$ ipython --no-banner

In [1]: import numpy as np

In [2]: from numpy import linalg as LA

In [3]: np.set_printoptions(suppress=True, linewidth=100)

In [4]: def rnd(a):
   ...:     return np.round(a, 2) + 0
   ...: 

In [5]: A = np.loadtxt("w.csv", delimiter=",")

In [6]: print(A)
[[ 1. -3. -1. -3. -2.  1.  3.  2. -3.  1.]
 [ 1.  1. -3. -1. -3. -2.  1.  3.  2. -3.]
 [-3.  1.  1. -3. -1. -3. -2.  1.  3.  2.]
 [ 2. -3.  1.  1. -3. -1. -3. -2.  1.  3.]
 [ 3.  2. -3.  1.  1. -3. -1. -3. -2.  1.]
 [ 1.  3.  2. -3.  1.  1. -3. -1. -3. -2.]
 [-2.  1.  3.  2. -3.  1.  1. -3. -1. -3.]
 [-3. -2.  1.  3.  2. -3.  1.  1. -3. -1.]
 [-1. -3. -2.  1.  3.  2. -3.  1.  1. -3.]
 [-3. -1. -3. -2.  1.  3.  2. -3.  1.  1.]]

In [7]: # rank 9

In [8]: rng = np.random.default_rng(673)

In [9]: labels = rng.permutation(10)

In [10]: print(labels)
[8 3 0 6 7 1 9 2 5 4]

In [11]: other = A[labels][:, labels]

In [12]: print(other)
[[ 1.  1. -1. -3.  1. -3. -3. -2.  2.  3.]
 [ 1.  1.  2. -3. -2. -3.  3.  1. -1. -3.]
 [-3. -3.  1.  3.  2. -3.  1. -1.  1. -2.]
 [-1.  2. -2.  1. -3.  1. -3.  3.  1. -3.]
 [-3.  3. -3.  1.  1. -2. -1.  1. -3.  2.]
 [ 2. -1.  1.  1.  3.  1. -3. -3. -2. -3.]
 [ 1. -2. -3.  2. -3. -1.  1. -3.  3.  1.]
 [ 3. -3. -3. -2.  1.  1.  2.  1. -3. -1.]
 [-3. -3.  1. -3. -1.  3. -2.  2.  1.  1.]
 [-2.  1.  3. -1. -3.  2.  1. -3. -3.  1.]]

In [13]: print(np.diag(other))
[1. 1. 1. 1. 1. 1. 1. 1. 1. 1.]

In [14]: print(np.allclose(other, A))
False

In [15]: print(np.trace(other))
10.0

In [16]: left, sv, vt = LA.svd(A)

In [17]: print(np.argmax(sv[:-1] / (sv[1:] + 1e-6)) + 1)
9

In [18]: other = left[:, :9] @ np.diag(sv[:9]) @ vt[:9]

In [19]: print(LA.matrix_rank(A, rtol=0.05))
9

In [20]: print(rnd(other))
[[ 1. -3. -1. -3. -2.  1.  3.  2. -3.  1.]
 [ 1.  1. -3. -1. -3. -2.  1.  3.  2. -3.]
 [-3.  1.  1. -3. -1. -3. -2.  1.  3.  2.]
 [ 2. -3.  1.  1. -3. -1. -3. -2.  1.  3.]
 [ 3.  2. -3.  1.  1. -3. -1. -3. -2.  1.]
 [ 1.  3.  2. -3.  1.  1. -3. -1. -3. -2.]
 [-2.  1.  3.  2. -3.  1.  1. -3. -1. -3.]
 [-3. -2.  1.  3.  2. -3.  1.  1. -3. -1.]
 [-1. -3. -2.  1.  3.  2. -3.  1.  1. -3.]
 [-3. -1. -3. -2.  1.  3.  2. -3.  1.  1.]]

In [21]: print(rnd(LA.norm(A - other, 2)), rnd(sv[9]))
0.0 0.0
